>>> import numpy as np
>>> import numpy.linalg as la
>>> np.set_printoptions(precision=3, suppress=True, linewidth=160, floatmode="fixed")
>>> mat = np.load("test2.npy")
>>> mat
array([[-1, -1,  3],
       [ 3, -1, -1],
       [-1,  3, -1]])
>>> np.einsum("ij,ji->", mat, mat)
np.int64(-15)
>>> print(np.kron(np.eye(2, dtype=int), mat))
[[-1 -1  3  0  0  0]
 [ 3 -1 -1  0  0  0]
 [-1  3 -1  0  0  0]
 [ 0  0  0 -1 -1  3]
 [ 0  0  0  3 -1 -1]
 [ 0  0  0 -1  3 -1]]
>>> print(np.round(la.det(2 * mat), 3), round(la.det(mat), 3))
128.0 16.0
>>> print(np.einsum("ii->", mat))
-3
>>> print(mat @ np.ones(3))
[1.000 1.000 1.000]
>>> (mat @ mat)[0]
array([-5, 11, -5])
>>> np.fft.fft(mat[0])
array([ 1.000+0.000j, -2.000+3.464j, -2.000-3.464j])
>>> f = np.array([0, 2, 5, 0, 5, -3, 3, -4])
>>> W0 = f[np.abs(np.subtract.outer(np.arange(8), np.arange(8)))]
>>> W0
array([[ 0,  2,  5,  0,  5, -3,  3, -4],
       [ 2,  0,  2,  5,  0,  5, -3,  3],
       [ 5,  2,  0,  2,  5,  0,  5, -3],
       [ 0,  5,  2,  0,  2,  5,  0,  5],
       [ 5,  0,  5,  2,  0,  2,  5,  0],
       [-3,  5,  0,  5,  2,  0,  2,  5],
       [ 3, -3,  5,  0,  5,  2,  0,  2],
       [-4,  3, -3,  5,  0,  5,  2,  0]])
>>> # symmetric
>>> la.matrix_power(W0, 3)
array([[ 542,  149,  752,  -10,  872, -381,  768, -533],
       [ 149,  294,  305,  712,  154,  942,  -85,  768],
       [ 752,  305,  674,  352,  910,   31,  942, -381],
       [ -10,  712,  352,  710,  399,  910,  154,  872],
       [ 872,  154,  910,  399,  710,  352,  712,  -10],
       [-381,  942,   31,  910,  352,  674,  305,  752],
       [ 768,  -85,  942,  154,  712,  305,  294,  149],
       [-533,  768, -381,  872,  -10,  752,  149,  542]])
>>> np.trace(W0)
np.int64(0)
>>> Y = np.array([[1, 4, -3, -4, -1, 3, 4],
...     [-1, -3, 0, 5, 0, 0, 1],
...     [5, 0, -4, 4, -5, 1, 2],
...     [3, 1, 4, -4, -3, 0, 1],
...     [-1, -2, -3, -4, -4, 4, 0],
...     [-3, 2, 4, -4, 4, -1, -4],
...     [-5, 0, 2, 0, -3, -5, -3]])
>>> C = np.array([[-2]])
>>> arr = np.block([[Y, np.zeros((7, 1))], [np.zeros((1, 7)), C]])
>>> arr
array([[ 1.000,  4.000, -3.000, -4.000, -1.000,  3.000,  4.000,  0.000],
       [-1.000, -3.000,  0.000,  5.000,  0.000,  0.000,  1.000,  0.000],
       [ 5.000,  0.000, -4.000,  4.000, -5.000,  1.000,  2.000,  0.000],
       [ 3.000,  1.000,  4.000, -4.000, -3.000,  0.000,  1.000,  0.000],
       [-1.000, -2.000, -3.000, -4.000, -4.000,  4.000,  0.000,  0.000],
       [-3.000,  2.000,  4.000, -4.000,  4.000, -1.000, -4.000,  0.000],
       [-5.000,  0.000,  2.000,  0.000, -3.000, -5.000, -3.000,  0.000],
       [ 0.000,  0.000,  0.000,  0.000,  0.000,  0.000,  0.000, -2.000]])
>>> Y = arr / la.norm(arr, axis=1, keepdims=True)
>>> gram = Y @ Y.T
>>> gram[3].round(3) + 0
array([ 0.303, -0.578,  0.000,  1.000,  0.194,  0.141, -0.016,  0.000])
>>> np.argwhere(np.triu(np.abs(gram) > 0.95, 1))
array([], shape=(0, 2), dtype=int64)
>>> print((gram - 2 * np.eye(8)).round(6).argmax(axis=1))
[4 2 1 0 0 6 5 0]
>>> x = np.array([1, 0, 1, 2, 2, 1, 1, 0])
>>> target = arr @ x
>>> target
array([ -5.000,  10.000,   2.000,  -6.000, -16.000,  -4.000, -17.000,   0.000])
>>> print(np.round(la.solve(arr, 3 * target), 3) + 0)
[3.000 0.000 3.000 6.000 6.000 3.000 3.000 0.000]
>>> print(np.round(la.solve(arr, target), 3) + 0)
[1.000 0.000 1.000 2.000 2.000 1.000 1.000 0.000]
>>> np.round(la.solve(arr, arr[:, 2]), 3) + 0
array([0.000, 0.000, 1.000, 0.000, 0.000, 0.000, 0.000, 0.000])
